$ python -q
>>> import numpy as np
>>> np.set_printoptions(precision=2, suppress=True, linewidth=200, legacy="1.25")
>>> mat = np.loadtxt("sample10.csv", delimiter=",")
>>> print(mat)
[[-15.51   3.16  -7.86]
 [  5.8   -6.19 -16.82]
 [ 20.71 -21.49   3.63]
 [  1.55   4.49  -6.02]
 [-28.8    5.39 -18.15]
 [ -9.71  10.91   2.38]
 [ -6.92   4.56   9.33]
 [-16.51  10.03   5.79]
 [-11.25  -5.67   4.66]
 [ -1.96 -14.52   5.26]
 [ -2.07  -1.06 -15.08]
 [ -2.67   6.     3.86]
 [ -2.34 -12.67  11.63]
 [ -1.71  -9.02  -4.22]
 [-15.89   2.99 -11.91]
 [ -9.3   -0.05   0.9 ]
 [  0.02 -16.74  20.82]
 [ 21.02   2.54   3.8 ]
 [  3.31   6.42   0.17]
 [  2.11  -6.91  -0.05]
 [-10.35 -15.28 -12.98]
 [ -7.75   3.31  -4.35]
 [ 20.27  -4.04   5.9 ]
 [ -5.6  -13.29  18.35]
 [-26.38   3.76 -10.34]
 [-20.85  -8.15   3.83]
 [ 13.43   2.25  -1.24]
 [-24.27 -13.47  -2.16]
 [ 18.32  15.7    7.25]
 [ -3.27  -2.19  -9.73]
 [ 10.37  -8.33 -12.22]
 [ 12.57  -9.59   0.43]
 [  1.73  17.02   5.28]
 [ -0.09  -8.16   5.1 ]
 [  3.95   6.12   1.66]]
>>> vec = np.array([1, 2, 1])
>>> y = mat @ vec
>>> np.round(np.linalg.pinv(mat) @ mat, 2) + 0
array([[1., 0., 0.],
       [0., 1., 0.],
       [0., 0., 1.]])
>>> np.linalg.solve(mat.T @ mat, mat.T @ y)
array([1., 2., 1.])
>>> rng = np.random.default_rng(3494)
>>> y = y + 0.02 * rng.normal(size=35)
>>> print(y)
[-17.06 -23.36 -18.63   4.53 -36.14  14.48  11.54   9.36 -17.98 -25.77 -19.28  13.21 -16.08 -23.98 -21.81  -8.49 -12.67  29.88  16.33 -11.79 -53.87  -5.48  18.13 -13.82 -29.2  -33.35  16.7  -53.36
  56.97 -17.36 -18.51  -6.2   41.07 -11.3   17.85]
>>> c, *_ = np.linalg.lstsq(mat, y)
>>> c.round()
array([1., 2., 1.])
>>> round(float(np.linalg.norm(y - mat @ c)), 2)
0.11
>>> c
array([1., 2., 1.])
>>> mat @ mat
Traceback (most recent call last):
  File "<python-input-15>", line 1, in <module>
    mat @ mat
    ~~~~^~~~~
ValueError: matmul: Input operand 1 has a mismatch in its core dimension 0, with gufunc signature (n?,k),(k,m?)->(n?,m?) (size 35 is different from 3)
>>> G = mat.T @ mat
>>> print(round(float(np.trace(G)), 2), np.round((mat ** 2).sum(), 2))
12178.43 12178.43
>>> np.diag(G)
array([6036.05, 3217.14, 2925.24])
>>> np.linalg.matrix_rank(G)
3
>>> G
array([[6036.05, -150.05, 1101.58],
       [-150.05, 3217.14, -379.39],
       [1101.58, -379.39, 2925.24]])
>>> w, V = np.linalg.eig(G)
>>> w
array([6407.67, 2442.82, 3327.95])
>>> print(np.round(np.sort(np.linalg.eigvals(np.linalg.inv(G))), 2) + 0)
[0. 0. 0.]
>>> q, R = np.linalg.qr(mat)
>>> round(abs(R[0, 0]), 2), np.round(np.linalg.norm(mat[:, 0]), 2)
(77.69, 77.69)
>>> np.abs(np.diag(R))
array([77.69, 56.69, 51.82])
>>> cent = mat[[24, 30]].astype(float)
>>> for _ in range(4):
...     lab = np.linalg.norm(mat[:, None] - cent, axis=-1).argmin(axis=1)
...     cent = np.array([mat[lab == j].mean(axis=0) for j in range(2)])
... 
>>> lab
array([0, 1, 1, 1, 0, 0, 0, 0, 0, 1, 1, 1, 1, 1, 0, 0, 1, 1, 1, 1, 0, 0, 1, 1, 0, 0, 1, 0, 1, 1, 1, 1, 1, 1, 1])
>>> print(cent)
[[-15.65   0.11  -3.14]
 [  5.25  -3.35   1.26]]
>>> print(np.abs(cent[1] - cent[0]).argmax())
0
